$ python3 -q
>>> import numpy as np
>>> import numpy.linalg as la
>>> np.set_printoptions(precision=2, suppress=True, linewidth=120, legacy="1.25")
>>> def rnd(a):
...     return np.round(a, 2) + 0
... 
>>> X = np.loadtxt("out14.csv", delimiter=",")
>>> print(X)
[[ 0.  0.  2. -2. -2. -1. -1. -2.]
 [ 0.  0. -1. -1. -2. -2. -2. -2.]
 [ 2. -1.  0.  0.  0.  0.  0.  0.]
 [-2. -1.  0.  0.  0.  0.  0.  0.]
 [-2. -2.  0.  0.  0.  0.  0.  0.]
 [-1. -2.  0.  0.  0.  0.  0.  0.]
 [-1. -2.  0.  0.  0.  0.  0.  0.]
 [-2. -2.  0.  0.  0.  0.  0.  0.]]
>>> rank = la.matrix_rank(X)
>>> print(rank)
4
>>> null = la.svd(X)[2][rank:].T
>>> print(np.allclose(X @ null, 0))
True
>>> print(null.shape)
(8, 4)
>>> E = np.load("a.npy")
>>> print(E)
[[ 0.51 -0.76  0.79  0.37  0.74 -0.74]
 [ 0.93 -0.91  0.99  0.27  0.98 -0.85]
 [ 0.57 -0.85  0.96 -1.   -1.   -0.75]
 [ 0.09  0.62 -0.52 -0.52  0.25  0.5 ]
 [ 1.   -0.8   0.99 -0.99  1.   -0.91]
 [ 0.1  -0.74  0.48  0.31 -0.08 -0.74]
 [ 1.   -1.    1.   -0.99  0.11 -1.  ]
 [-0.98 -0.2  -0.62  0.96 -1.    0.39]
 [ 0.79  0.72  0.65 -0.97 -0.18  0.73]
 [ 0.74  0.58 -0.05 -0.74  0.96  0.34]
 [ 1.   -0.94  1.   -1.   -0.84 -0.87]
 [-0.81  0.84 -1.   -0.71 -0.88  0.49]
 [-0.68  0.07 -0.99  0.25  0.49 -0.62]
 [-0.91 -0.88 -0.45  0.89 -0.99 -0.83]
 [ 0.94 -0.11 -0.24 -0.98  0.97 -0.76]
 [ 0.96  0.77  0.81 -0.52  1.    0.7 ]
 [-0.98  0.97 -1.    1.    0.99  0.95]
 [ 0.7   0.99 -0.99 -0.97  1.    0.9 ]
 [ 0.81  0.48  1.    0.36  0.84  0.91]
 [-0.52 -0.41 -0.88  0.69  0.62 -0.69]
 [-0.96  0.6  -0.96  0.99  0.31  0.68]
 [ 0.91  0.47  0.71 -0.83  0.99  0.31]
 [-0.85 -0.73  0.35  0.8  -1.   -0.38]
 [ 0.89 -0.54  0.97 -0.92 -0.29 -0.39]
 [ 0.24  0.81  0.7   0.64  0.92  0.92]
 [ 0.94 -0.01  0.92  0.01  1.   -0.04]
 [-0.65  0.24  0.51  0.83 -0.81  0.7 ]
 [-0.95  0.91 -1.    1.    1.    0.81]
 [ 0.92 -0.45  0.98 -0.9   0.27 -0.24]
 [-0.98 -0.8   0.03  1.   -1.   -0.26]
 [-0.72 -0.17  0.02  0.06 -0.99  0.18]
 [ 0.98  0.06  0.98 -1.   -0.77 -0.07]
 [-0.47 -0.34 -0.77  0.59  0.31 -0.55]
 [-0.15  0.3  -0.3  -0.86 -0.97  0.26]
 [-0.99 -0.09 -0.91  0.94 -1.    0.41]
 [-0.98  0.28 -0.66  0.9  -1.    0.77]
 [ 0.96  0.57  0.98 -0.81  0.98  0.75]
 [-0.3   0.72 -0.31 -0.37 -0.74  0.78]
 [ 0.17  0.82 -0.46 -0.34  0.75  0.79]
 [ 0.26  0.78 -0.84  0.28  1.    0.54]
 [ 0.28 -0.66  0.78 -0.84 -0.98 -0.55]]
>>> print(rnd(la.det(X)))
0.0
>>> blk = E.reshape(41, 2, -1)
>>> print(np.swapaxes(blk, 1, 2)[0])
[[ 0.51  0.37]
 [-0.76  0.74]
 [ 0.79 -0.74]]
>>> print(blk[:, 0])
[[ 0.51 -0.76  0.79]
 [ 0.93 -0.91  0.99]
 [ 0.57 -0.85  0.96]
 [ 0.09  0.62 -0.52]
 [ 1.   -0.8   0.99]
 [ 0.1  -0.74  0.48]
 [ 1.   -1.    1.  ]
 [-0.98 -0.2  -0.62]
 [ 0.79  0.72  0.65]
 [ 0.74  0.58 -0.05]
 [ 1.   -0.94  1.  ]
 [-0.81  0.84 -1.  ]
 [-0.68  0.07 -0.99]
 [-0.91 -0.88 -0.45]
 [ 0.94 -0.11 -0.24]
 [ 0.96  0.77  0.81]
 [-0.98  0.97 -1.  ]
 [ 0.7   0.99 -0.99]
 [ 0.81  0.48  1.  ]
 [-0.52 -0.41 -0.88]
 [-0.96  0.6  -0.96]
 [ 0.91  0.47  0.71]
 [-0.85 -0.73  0.35]
 [ 0.89 -0.54  0.97]
 [ 0.24  0.81  0.7 ]
 [ 0.94 -0.01  0.92]
 [-0.65  0.24  0.51]
 [-0.95  0.91 -1.  ]
 [ 0.92 -0.45  0.98]
 [-0.98 -0.8   0.03]
 [-0.72 -0.17  0.02]
 [ 0.98  0.06  0.98]
 [-0.47 -0.34 -0.77]
 [-0.15  0.3  -0.3 ]
 [-0.99 -0.09 -0.91]
 [-0.98  0.28 -0.66]
 [ 0.96  0.57  0.98]
 [-0.3   0.72 -0.31]
 [ 0.17  0.82 -0.46]
 [ 0.26  0.78 -0.84]
 [ 0.28 -0.66  0.78]]
>>> print(np.einsum("ihd,jhd->hij", blk, blk).shape)
(2, 41, 41)
>>> dist = la.norm(E[:, None] - E[None], axis=-1)
>>> print(np.unravel_index(dist.round(6).argmax(), dist.shape))
(10, 16)
>>> print(dist.mean(axis=1).argmax())
16
>>> print(rnd(dist[:5, :5]))
[[0.   0.56 2.22 2.52 1.49]
 [0.56 0.   2.38 2.88 1.27]
 [2.22 2.38 0.   2.82 2.05]
 [2.52 2.88 2.82 0.   2.81]
 [1.49 1.27 2.05 2.81 0.  ]]
>>> print(np.flatnonzero(dist[16] < dist.mean() / 2))
[16 20 27]
>>> hat = E @ la.solve(E.T @ E, E.T)
>>> print(rnd(hat @ E[:, 2]))
[ 0.79  0.99  0.96 -0.52  0.99  0.48  1.   -0.62  0.65 -0.05  1.   -1.   -0.99 -0.45 -0.24  0.81 -1.   -0.99  1.
 -0.88 -0.96  0.71  0.35  0.97  0.7   0.92  0.51 -1.    0.98  0.03  0.02  0.98 -0.77 -0.3  -0.91 -0.66  0.98 -0.31
 -0.46 -0.84  0.78]
>>> print(np.allclose(hat @ hat, hat))
True
>>> print(rnd(np.trace(hat)))
6.0
>>> arr = np.array([[4.0, 1.0, 1.0, 1.0, 1.0, 1.0],
...     [1.0, 4.0, 1.0, 1.0, 1.0, 1.0],
...     [1.0, 1.0, 4.0, 1.0, 1.0, 1.0],
...     [1.0, 1.0, 1.0, 4.0, 1.0, 1.0],
...     [1.0, 1.0, 1.0, 1.0, 4.0, 1.0],
...     [1.0, 1.0, 1.0, 1.0, 1.0, 4.0]])
>>> print(arr)
[[4. 1. 1. 1. 1. 1.]
 [1. 4. 1. 1. 1. 1.]
 [1. 1. 4. 1. 1. 1.]
 [1. 1. 1. 4. 1. 1.]
 [1. 1. 1. 1. 4. 1.]
 [1. 1. 1. 1. 1. 4.]]
>>> Q, R = la.qr(arr)
>>> print(np.trace(Q @ Q.T))
6.0
>>> print(rnd(abs(R[0, 0])), rnd(la.norm(arr[:, 0])))
4.58 4.58
>>> B = arr / np.sqrt((arr ** 2).mean(axis=1, keepdims=True))
>>> print(rnd(B[5]))
[0.53 0.53 0.53 0.53 0.53 2.14]
>>> print(la.matrix_rank(arr - arr.mean(axis=1, keepdims=True)))
5
>>> print(rnd(la.norm(B, axis=1)))
[2.45 2.45 2.45 2.45 2.45 2.45]
>>> print(np.allclose(arr @ arr.T, arr.T @ arr))
True
>>> x0 = np.ones(6)
>>> for _ in range(6):
...     x0 = arr @ x0
...     x0 /= la.norm(x0)
...     print(round(x0 @ arr @ x0, 2))
... 
9.0
9.0
9.0
9.0
9.0
9.0
>>> print(rnd(la.eigvalsh(arr)[-1]))
9.0
>>> print(rnd(x0))
[0.41 0.41 0.41 0.41 0.41 0.41]
>>> ev, evecs = la.eigh(arr)
>>> print(rnd(evecs.T @ arr @ evecs))
[[3. 0. 0. 0. 0. 0.]
 [0. 3. 0. 0. 0. 0.]
 [0. 0. 3. 0. 0. 0.]
 [0. 0. 0. 3. 0. 0.]
 [0. 0. 0. 0. 3. 0.]
 [0. 0. 0. 0. 0. 9.]]
>>> print(rnd(evecs @ np.diag(ev) @ evecs.T))
[[4. 1. 1. 1. 1. 1.]
 [1. 4. 1. 1. 1. 1.]
 [1. 1. 4. 1. 1. 1.]
 [1. 1. 1. 4. 1. 1.]
 [1. 1. 1. 1. 4. 1.]
 [1. 1. 1. 1. 1. 4.]]
>>> print(rnd(la.eigvalsh(arr @ arr)))
[ 9.  9.  9.  9.  9. 81.]
>>> print(rnd(evecs.T @ evecs))
[[1. 0. 0. 0. 0. 0.]
 [0. 1. 0. 0. 0. 0.]
 [0. 0. 1. 0. 0. 0.]
 [0. 0. 0. 1. 0. 0.]
 [0. 0. 0. 0. 1. 0.]
 [0. 0. 0. 0. 0. 1.]]
>>> print(rnd(ev))
[3. 3. 3. 3. 3. 9.]
>>> print(rnd(np.abs(evecs[:, -1])))
[0.41 0.41 0.41 0.41 0.41 0.41]
>>> print(rnd(la.svd(arr, compute_uv=False)))
[9. 3. 3. 3. 3. 3.]
>>> print(rnd(ev.sum()), np.trace(arr))
24.0 24.0
>>> A = np.load("block6.npy")
>>> print(A)
[[ 0  0  0  0  0  0]
 [ 0  0  0  0  0  0]
 [ 2  0  0  3  0  0]
 [ 5  0  0  2  0  2]
 [14  2  5  4  6  2]
 [ 2  0  0  0  0  0]
 [ 5  0  0  2  0  2]
 [ 2  0  0  0  0  0]
 [ 5  0  1  3  0  0]
 [ 0  0  0  0  0  0]
 [ 2  0  0  6  0  2]
 [ 8  1  6  5  2  0]
 [14  3  8  6  6  2]
 [ 2  0  1  2  0  0]
 [ 8  3  8  4  4  0]
 [ 8  1 10 10  0  2]
 [ 5  0  2  6  0  2]
 [ 0  0  0  0  0  0]
 [ 0  0  0  0  0  0]
 [ 0  0  0  0  0  0]
 [ 0  0  0  1  0  0]
 [ 0  0  0  0  0  0]
 [ 5  0  7  7  0  0]
 [ 0  0  0  0  0  0]
 [ 0  0  0  0  0  0]
 [ 2  0  0  0  2  0]
 [ 0  0  0  0  0  0]
 [ 2  0  0  0  2  0]
 [ 0  0  0  0  0  0]
 [ 5  0  4  5  0  0]
 [ 8  2  9  7  2  0]
 [ 8  1 10 10  0  2]
 [ 0  0  0  0  0  0]
 [ 8  0  3  3  2  0]
 [ 2  0  1  2  0  0]
 [ 2  0  0  0  2  0]
 [ 8  1  2  0  4  0]
 [ 8  2  5  2  4  0]
 [ 2  1  2  0  2  0]
 [ 5  0  0  0  3  0]
 [ 0  0  0  0  0  0]
 [ 2  0  0  4  0  2]
 [ 0  0  0  0  0  0]
 [14  4 11  8  6  2]
 [ 2  0  1  2  0  0]
 [ 2  0  0  0  0  0]
 [ 0  0  0  0  0  0]
 [ 5  0  5  8  0  2]
 [11  3 12 10  3  2]]
>>> cen = A - A.mean(axis=0)
>>> evecs = la.svd(cen)[2][:1]
>>> B = cen - cen @ evecs.T @ evecs
>>> print(la.norm(B, axis=1).round(6).argmax())
4
>>> print(rnd(B.std(axis=0)))
[1.28 0.55 1.08 1.54 1.32 0.68]
>>> print(rnd(np.cov(cen @ evecs.T, rowvar=False)))
36.32
>>> print(rnd(np.diag(evecs.T @ evecs)))
[0.41 0.02 0.32 0.21 0.04 0.01]
>>> idx = A[:, 3] > np.median(A[:, 3])
>>> f = A[idx].mean(axis=0) - A[~idx].mean(axis=0)
>>> print(rnd(f))
[5.42 0.84 4.38 5.   0.86 1.  ]
>>> B = np.c_[A[:, :3] @ np.array([[1, -3, -2], [3, 1, 0], [3, -3, -2]]), np.array([0, 1, -2, 1, 3, 3, -3, 3, -2, 1, 3, -3, -3, 2, -3, 2, -2, 2, -2, 1, -2, 3, 0, -2, 0, -1, 0, 3, 0, 3, -3, -1, -3, 1, -3, -2, -3, 1, 1, 2, -3, -1, 3, 1, 3, 0, 0, -2, -2])]
>>> print(B)
[[  0   0   0   0]
 [  0   0   0   1]
 [  2  -6  -4  -2]
 [  5 -15 -10   1]
 [ 35 -55 -38   3]
 [  2  -6  -4   3]
 [  5 -15 -10  -3]
 [  2  -6  -4   3]
 [  8 -18 -12  -2]
 [  0   0   0   1]
 [  2  -6  -4   3]
 [ 29 -41 -28  -3]
 [ 47 -63 -44  -3]
 [  5  -9  -6   2]
 [ 41 -45 -32  -3]
 [ 41 -53 -36   2]
 [ 11 -21 -14  -2]
 [  0   0   0   2]
 [  0   0   0  -2]
 [  0   0   0   1]
 [  0   0   0  -2]
 [  0   0   0   3]
 [ 26 -36 -24   0]
 [  0   0   0  -2]
 [  0   0   0   0]
 [  2  -6  -4  -1]
 [  0   0   0   0]
 [  2  -6  -4   3]
 [  0   0   0   0]
 [ 17 -27 -18   3]
 [ 41 -49 -34  -3]
 [ 41 -53 -36  -1]
 [  0   0   0  -3]
 [ 17 -33 -22   1]
 [  5  -9  -6  -3]
 [  2  -6  -4  -2]
 [ 17 -29 -20  -3]
 [ 29 -37 -26   1]
 [ 11 -11  -8   1]
 [  5 -15 -10   2]
 [  0   0   0  -3]
 [  2  -6  -4  -1]
 [  0   0   0   3]
 [ 59 -71 -50   1]
 [  5  -9  -6   3]
 [  2  -6  -4   0]
 [  0   0   0   0]
 [ 20 -30 -20  -2]
 [ 56 -66 -46  -2]]
>>> print(la.matrix_rank(B))
4
>>> print(rnd(la.lstsq(A, B[:, 0])[0]))
[1. 3. 3. 0. 0. 0.]
>>> mat = np.load("data.npy")
>>> print(mat)
[[ 0  0 17  0 19  3  0]
 [ 0  0 17  0 19  3  0]
 [ 0  0 19  0 21  3  0]
 [ 6  5  0  2  0  3  4]
 [ 9  8  0  5  0  3  7]
 [11 10  0  7  0  3  9]
 [ 1  0  3  0  5  3  0]
 [ 8  7  0  4  0  3  6]
 [ 7  6  0  3  0  3  5]
 [ 5  4  0  1  0  3  3]
 [ 0  0 11  0 13  3  0]
 [ 0  0 17  0 19  3  0]
 [ 4  3  0  0  0  3  2]
 [ 0  0  7  0  9  3  0]
 [ 9  8  0  5  0  3  7]
 [ 0  0 11  0 13  3  0]
 [ 0  0 13  0 15  3  0]
 [10  9  0  6  0  3  8]
 [ 5  4  0  1  0  3  3]
 [10  9  0  6  0  3  8]
 [ 0  0 13  0 15  3  0]
 [ 2  1  1  0  3  3  0]
 [ 3  2  0  0  1  3  1]
 [ 4  3  0  0  0  3  2]
 [ 6  5  0  2  0  3  4]
 [ 4  3  0  0  0  3  2]
 [ 0  0  7  0  9  3  0]
 [ 7  6  0  3  0  3  5]
 [ 4  3  0  0  0  3  2]
 [ 0  0 17  0 19  3  0]
 [ 9  8  0  5  0  3  7]
 [ 0  0  9  0 11  3  0]
 [ 0  0 13  0 15  3  0]
 [ 0  0  7  0  9  3  0]
 [ 0  0  9  0 11  3  0]
 [ 7  6  0  3  0  3  5]
 [ 0  0 13  0 15  3  0]
 [ 0  0  7  0  9  3  0]
 [10  9  0  6  0  3  8]
 [ 9  8  0  5  0  3  7]]
>>> left, s, VT = la.svd(mat)
>>> print(np.argmax(s[:-1] / (s[1:] + 1e-6)) + 1)
6
>>> print(rnd(s))
[81.72 55.85  8.41  3.19  1.01  0.36  0.  ]
>>> B = left[:, :6] @ np.diag(s[:6]) @ VT[:6]
>>> print(la.matrix_rank(B))
6
>>> print(rnd(la.norm(mat - B) / la.norm(mat)))
0.0
>>> print(rnd(np.abs(mat - B).max()))
0.0
>>> print(la.matrix_rank(mat, rtol=0.05))
3
>>> print(rnd(la.norm(mat - B, 2)), rnd(s[6]))
0.0 0.0
>>> F = np.load("run4.npy")
>>> print(F)
[[ -4   8 -12  -1   1]
 [ -9   3   3   9   6]
 [  5   1  -7  -7  -4]
 [  7  -1  -5  -8  -5]
 [  0  -4   8   3   1]
 [ -5  -1   7   7   4]
 [  3   3  -9  -6  -3]
 [  4  -4   4  -2  -2]
 [  4   0  -4  -5  -3]]
>>> f, g = F[6], F[8]
>>> print(f @ g)
87
>>> pr = (f @ g) / (f @ f) * f
>>> print(rnd(pr))
[ 1.81  1.81 -5.44 -3.62 -1.81]
>>> J = np.loadtxt("x.csv", delimiter=",")
>>> print(J)
[[ -1.   2.   5.   2.   4.   4.   4.   0.   5.   0.   4.   3.   4.   0.   4.]
 [  4.  14.   5.   3.   3.   1.   3.   4.   5.   4.   4.   3.   5.   0.   5.]
 [  0.   3. -33.   1.   5.   1.   2.   1.   0.   2.   5.   3.   1.   2.   4.]
 [  5.   4.   3.  19.   4.   2.   3.   3.   2.   4.   0.   3.   2.   3.   1.]
 [  1.   4.   1.   1.   6.   0.   5.   3.   0.   1.   5.   2.   4.   5.   4.]
 [  1.   2.   1.   3.   3. -36.   4.   5.   1.   1.   0.   5.   5.   1.   4.]
 [  5.   1.   2.   3.   1.   5.  18.   4.   3.   2.   1.   0.   2.   2.   0.]
 [  2.   2.   4.   5.   5.   1.   3. -23.   0.   1.   5.   2.   4.   5.   1.]
 [  5.   1.   5.   5.   1.   0.   1.   0. -28.   0.   3.   5.   0.   2.   1.]
 [  2.   0.   5.   5.   0.   0.   4.   0.   3.  17.   0.   2.   4.   0.   3.]
 [  2.   1.   5.   4.   4.   2.   3.   0.   3.   3.  31.   1.   1.   4.   2.]
 [  1.   1.   3.   1.   3.   1.   1.   1.   2.   3.   1. -16.   2.   4.   2.]
 [  0.   1.   1.   2.   0.   2.   2.   4.   1.   2.   1.   3.  -8.   1.   2.]
 [  2.   1.   2.   1.   0.   2.   2.   1.   4.   1.   4.   4.   2.  48.   0.]
 [  3.   5.   1.   0.   0.   5.   0.   3.   2.   3.   4.   5.   4.   3. -33.]]
>>> Q, evecs = la.qr(J[:, :7])[0], la.qr(J[:, 7:])[0]
>>> s = la.svd(Q.T @ evecs, compute_uv=False)
>>> print(rnd(la.norm(Q @ Q.T - evecs @ evecs.T, 2)))
1.0
